% python3 -q
>>> import numpy as np
>>> from numpy import linalg as LA
>>> np.set_printoptions(precision=2, suppress=True, linewidth=100)
>>> rd = lambda a: np.round(a, 2) + 0
>>> F = np.load("mat.npy")
>>> print(F)
[[-13.    2.1   0.7  -0.3]
 [  9.   -1.2   0.1   0.6]
 [  2.    0.3  -1.1  -0.8]
 [ 13.   -2.7   1.7  -0.6]]
>>> rd(np.sort(np.abs(LA.eigvals(F))))
array([ 0.45,  1.87,  1.87, 14.17])
>>> print(rd((F + F.T) / 2))
[[-13.     5.55   1.35   6.35]
 [  5.55  -1.2    0.2   -1.05]
 [  1.35   0.2   -1.1    0.45]
 [  6.35  -1.05   0.45  -0.6 ]]
>>> np.allclose(F @ F.T, F.T @ F)
False
>>> rd(np.trace(F))
np.float64(-15.9)
>>> rng = np.random.default_rng(12)
>>> lab = rng.permutation(4)
>>> lab
array([1, 2, 3, 0])
>>> M2 = F[lab][:, lab]
>>> np.allclose(M2, F)
False
>>> print(M2)
[[ -1.2   0.1   0.6   9. ]
 [  0.3  -1.1  -0.8   2. ]
 [ -2.7   1.7  -0.6  13. ]
 [  2.1   0.7  -0.3 -13. ]]
>>> np.trace(M2)
np.float64(-15.9)
>>> rd(np.sort(np.abs(LA.eigvals(M2))))
array([ 0.45,  1.87,  1.87, 14.17])
>>> vec = np.array([1, 0, 3, 3])
>>> rd(F @ (2 * vec))
array([-23.6,  22.2,  -7.4,  32.6])
>>> rd((F * vec).sum(axis=1))
array([-11.8,  11.1,  -3.7,  16.3])
>>> F @ np.eye(4)[2]
array([ 0.7,  0.1, -1.1,  1.7])
>>> rd(F * vec)
array([[-13. ,   0. ,   2.1,  -0.9],
       [  9. ,   0. ,   0.3,   1.8],
       [  2. ,   0. ,  -3.3,  -2.4],
       [ 13. ,   0. ,   5.1,  -1.8]])
>>> print(rd(F @ np.ones(4)))
[-10.5   8.5   0.4  11.4]
>>> (F @ vec).argmax()
np.int64(3)
>>> rd(F @ vec)
array([-11.8,  11.1,  -3.7,  16.3])
>>> arr = np.array([[5.89, -4.01, 4.68],
...     [3.31, -2.41, -1.02],
...     [-6.42, -3.35, 2.2],
...     [2.27, 2.22, 3.88]])
>>> print(arr)
[[ 5.89 -4.01  4.68]
 [ 3.31 -2.41 -1.02]
 [-6.42 -3.35  2.2 ]
 [ 2.27  2.22  3.88]]
>>> Uu, sv, VT = LA.svd(arr, full_matrices=False)
>>> print(rd(np.sqrt((sv ** 2).sum())), rd(LA.norm(arr)))
13.15 13.15
>>> rd(np.abs(VT[0]))
array([0.92, 0.16, 0.35])
>>> rd(Uu.T @ arr @ VT.T)
array([[10. ,  0. ,  0. ],
       [ 0. ,  7. ,  0. ],
       [ 0. ,  0. ,  4.9]])
>>> print(rd(Uu.T @ Uu))
[[1. 0. 0.]
 [0. 1. 0.]
 [0. 0. 1.]]
>>> np.abs(Uu[:, 0]).round(6).argmax()
np.int64(0)
>>> rd(np.cumsum(sv ** 2) / np.sum(sv ** 2))
array([0.58, 0.86, 1.  ])
>>> mat = np.load("run9.npy")
>>> rd(mat)
array([[ 0.11,  0.2 , -0.24],
       [ 0.2 ,  0.36, -0.44],
       [-0.24, -0.44,  0.53]])
>>> rd((mat + mat.T) / 2)
array([[ 0.11,  0.2 , -0.24],
       [ 0.2 ,  0.36, -0.44],
       [-0.24, -0.44,  0.53]])
>>> np.allclose(mat, mat.T)
True
>>> print(rd(LA.det(mat)))
0.0
>>> np.allclose(mat @ mat.T, mat.T @ mat)
True
